In [1]: import numpy as np

In [2]: from numpy import linalg as LA

In [3]: np.set_printoptions(precision=2, suppress=True, linewidth=120)

In [4]: J = np.load("a.npy")

In [5]: J
Out[5]: 
array([[ 0.93, -0.07, -0.37],
       [-0.07,  0.93, -0.37],
       [-0.37, -0.37, -0.85]])

In [6]: vec = np.array([-3, 0, -1])

In [7]: target = J @ vec

In [8]: coef, lr = np.zeros(3), 1 / LA.norm(J, 2) ** 2

In [9]: for i in range(25):
   ...:     coef -= lr * J.T @ (J @ coef - target)
   ...:     if i % 5 == 0: print(i, round(LA.norm(J @ coef - target), 2))
   ...: 
0 0.0
5 0.0
10 0.0
15 0.0
20 0.0

In [10]: coef.round(2) + 0
Out[10]: array([-3.,  0., -1.])

In [11]: round(float(LA.cond(J)), 2)
Out[11]: 1.0

In [12]: np.all(LA.eigvalsh(J) > 0)
Out[12]: np.False_

In [13]: try:
    ...:     LA.cholesky(J)
    ...: except LA.LinAlgError as e:
    ...:     print("failed:", e)
    ...: 
failed: Matrix is not positive definite

In [14]: [round(float(LA.det(J[:i, :i])), 2) + 0 for i in range(1, 4)]
Out[14]: [0.93, 0.85, -1.0]

In [15]: O, V = LA.qr(J[:, :1])[0], LA.qr(J[:, 1:])[0]

In [16]: sigma = LA.svd(O.T @ V, compute_uv=False)

In [17]: (sigma > 0.9).sum()
Out[17]: np.int64(0)

In [18]: vec = np.array([4, -2, 0])

In [19]: np.round(J.T @ (J @ vec), 2) + 0
Out[19]: array([ 4., -2.,  0.])

In [20]: np.abs(LA.eigvals(J))
Out[20]: array([1., 1., 1.])

In [21]: [p for p in range(1, 25) if np.allclose(LA.matrix_power(J, p), np.eye(3))]
Out[21]: [2, 4, 6, 8, 10, 12, 14, 16, 18, 20, 22, 24]

In [22]: np.sort(np.abs(np.degrees(np.angle(LA.eigvals(J)))))
Out[22]: array([  0.,   0., 180.])

In [23]: np.round(LA.norm(vec), 2), np.round(LA.norm(J @ vec), 2)
Out[23]: (np.float64(4.47), np.float64(4.47))

In [24]: M = np.array([[-5.62, -1.6, -1.3],
    ...:     [-2.68, -0.2, -0.7],
    ...:     [-2.52, 0.4, -0.5],
    ...:     [-3.64, 0.3, -1.0],
    ...:     [1.93, -0.9, 0.5],
    ...:     [3.56, -0.1, 1.0],
    ...:     [-7.42, -1.4, -1.9],
    ...:     [-3.81, 0.0, -0.9],
    ...:     [-1.84, 1.3, -0.5],
    ...:     [1.92, -0.1, 0.4],
    ...:     [3.27, -0.1, 0.9],
    ...:     [-4.02, -0.9, -0.9],
    ...:     [7.15, -0.5, 1.7],
    ...:     [-7.81, -0.4, -1.9],
    ...:     [4.51, -0.6, 1.2],
    ...:     [-1.47, -1.4, -0.3],
    ...:     [7.22, 1.0, 1.7],
    ...:     [-2.69, 0.3, -0.6],
    ...:     [-1.88, -0.4, -0.6],
    ...:     [0.43, -0.5, 0.0],
    ...:     [4.11, -0.6, 1.0]])

In [25]: O, r_ = LA.qr(M)

In [26]: round(abs(r_[0, 0]), 2), round(float(LA.norm(M[:, 0])), 2)
Out[26]: (np.float64(19.82), 19.82)

In [27]: O.shape, r_.shape
Out[27]: ((21, 3), (3, 3))

In [28]: round(float(np.trace(O @ O.T)), 2)
Out[28]: 3.0
